% python3 -q
>>> import numpy as np
>>> np.set_printoptions(precision=1, suppress=True, linewidth=120)
>>> def rd(a):
...     return np.round(a, 1) + 0
... 
>>> M = np.minimum.outer(np.arange(1, 9), np.arange(1, 9)) * -1
>>> M
array([[-1, -1, -1, -1, -1, -1, -1, -1],
       [-1, -2, -2, -2, -2, -2, -2, -2],
       [-1, -2, -3, -3, -3, -3, -3, -3],
       [-1, -2, -3, -4, -4, -4, -4, -4],
       [-1, -2, -3, -4, -5, -5, -5, -5],
       [-1, -2, -3, -4, -5, -6, -6, -6],
       [-1, -2, -3, -4, -5, -6, -7, -7],
       [-1, -2, -3, -4, -5, -6, -7, -8]])
>>> x = np.array([0, 0, 1, 2, 0, 1, 1, 0])
>>> (M * x).sum(axis=1)
array([ -5, -10, -15, -19, -21, -23, -24, -24])
>>> np.linalg.norm(M @ x) <= np.linalg.norm(M, 2) * np.linalg.norm(x) + 1e-9
np.True_
>>> (M @ x).argmax()
np.int64(0)
>>> np.sign((M @ x).round(6))
array([-1, -1, -1, -1, -1, -1, -1, -1])
>>> out = np.array([[6, -7, 3],
...     [-3, 0, -1],
...     [6, 1, 0],
...     [-7, -5, 4],
...     [-6, -4, 1],
...     [4, -9, -2],
...     [-8, 7, -4],
...     [9, 8, 3]])
>>> M @ out
array([[ -1,   9,  -4],
       [  4,  11,  -5],
       [  6,  13,  -7],
       [ 14,  16,  -9],
       [ 15,  14,  -7],
       [ 10,   8,  -4],
       [  9,  -7,  -3],
       [  0, -15,  -6]])
>>> np.einsum("ij->j", M)
array([ -8, -15, -21, -26, -30, -33, -35, -36])
>>> out @ M
Traceback (most recent call last):
  File "<python-input-13>", line 1, in <module>
    out @ M
    ~~~~^~~
ValueError: matmul: Input operand 1 has a mismatch in its core dimension 0, with gufunc signature (n?,k),(k,m?)->(n?,m?) (size 8 is different from 3)
>>> np.linalg.matrix_rank(np.vstack([M, out.T]))
np.int64(8)
>>> np.linalg.matrix_rank(M @ out)
np.int64(3)
>>> np.einsum("ik,kj->ji", M, out)
array([[ -1,   4,   6,  14,  15,  10,   9,   0],
       [  9,  11,  13,  16,  14,   8,  -7, -15],
       [ -4,  -5,  -7,  -9,  -7,  -4,  -3,  -6]])
>>> np.einsum("ik,kj->ij", M, out)
array([[ -1,   9,  -4],
       [  4,  11,  -5],
       [  6,  13,  -7],
       [ 14,  16,  -9],
       [ 15,  14,  -7],
       [ 10,   8,  -4],
       [  9,  -7,  -3],
       [  0, -15,  -6]])
>>> rd(np.linalg.norm(M, 2))
np.float64(29.4)
>>> rd(np.linalg.norm(M, "nuc"))
np.float64(36.0)
>>> rd(np.linalg.norm(M) ** 2 / np.linalg.norm(M, 2) ** 2)
np.float64(1.0)
>>> rd(np.linalg.norm(M, axis=0))
array([ 2.8,  5.4,  7.7,  9.7, 11.4, 12.8, 13.7, 14.3])
>>> rd(np.linalg.norm(M[0] - M[4]))
np.float64(8.8)
>>> th = np.radians(36)
>>> R = np.eye(8)
>>> R[4, 4] = R[5, 5] = np.cos(th)
>>> R[4, 5], R[5, 4] = -np.sin(th), np.sin(th)
>>> rd(R)
array([[ 1. ,  0. ,  0. ,  0. ,  0. ,  0. ,  0. ,  0. ],
       [ 0. ,  1. ,  0. ,  0. ,  0. ,  0. ,  0. ,  0. ],
       [ 0. ,  0. ,  1. ,  0. ,  0. ,  0. ,  0. ,  0. ],
       [ 0. ,  0. ,  0. ,  1. ,  0. ,  0. ,  0. ,  0. ],
       [ 0. ,  0. ,  0. ,  0. ,  0.8, -0.6,  0. ,  0. ],
       [ 0. ,  0. ,  0. ,  0. ,  0.6,  0.8,  0. ,  0. ],
       [ 0. ,  0. ,  0. ,  0. ,  0. ,  0. ,  1. ,  0. ],
       [ 0. ,  0. ,  0. ,  0. ,  0. ,  0. ,  0. ,  1. ]])
>>> out = M @ R.T
>>> np.allclose(M @ M.T, out @ out.T)
True
>>> A = np.loadtxt("out16.csv", delimiter=",")
>>> rd(A)
array([[1. , 0. , 0. , 0. ],
       [0.5, 0.5, 0. , 0. ],
       [0. , 0.3, 0.7, 0. ],
       [0.2, 0. , 0.2, 0.5]])
>>> # row-stochastic, so 1 is an eigenvalue
>>> w, evecs = np.linalg.eig(A)
>>> rd(np.prod(w))
np.float64(0.2)
>>> rd(w)
array([0.5, 0.7, 0.5, 1. ])
>>> rd(np.sort(np.linalg.eigvals(np.linalg.inv(A))))
array([1. , 1.5, 2. , 2. ])
>>> rd(np.sort(np.linalg.eigvals(A.T)))
array([0.5, 0.5, 0.7, 1. ])
>>> rd(np.linalg.matrix_power(A, 2))
array([[1. , 0. , 0. , 0. ],
       [0.8, 0.2, 0. , 0. ],
       [0.2, 0.4, 0.4, 0. ],
       [0.4, 0.1, 0.3, 0.2]])
>>> rd(np.sort(np.abs(np.linalg.eigvals(A)))[::-1])
array([1. , 0.7, 0.5, 0.5])
>>> A.sum(axis=1)
array([1., 1., 1., 1.])
>>> A @ np.ones(4)
array([1., 1., 1., 1.])
>>> pr = np.eye(4)[3]
>>> for _ in range(4):
...     pr = pr @ A
...     print(pr.round(1))
... 
[0.2 0.  0.2 0.5]
[0.4 0.1 0.3 0.2]
[0.5 0.1 0.3 0.1]
[0.6 0.2 0.2 0.1]
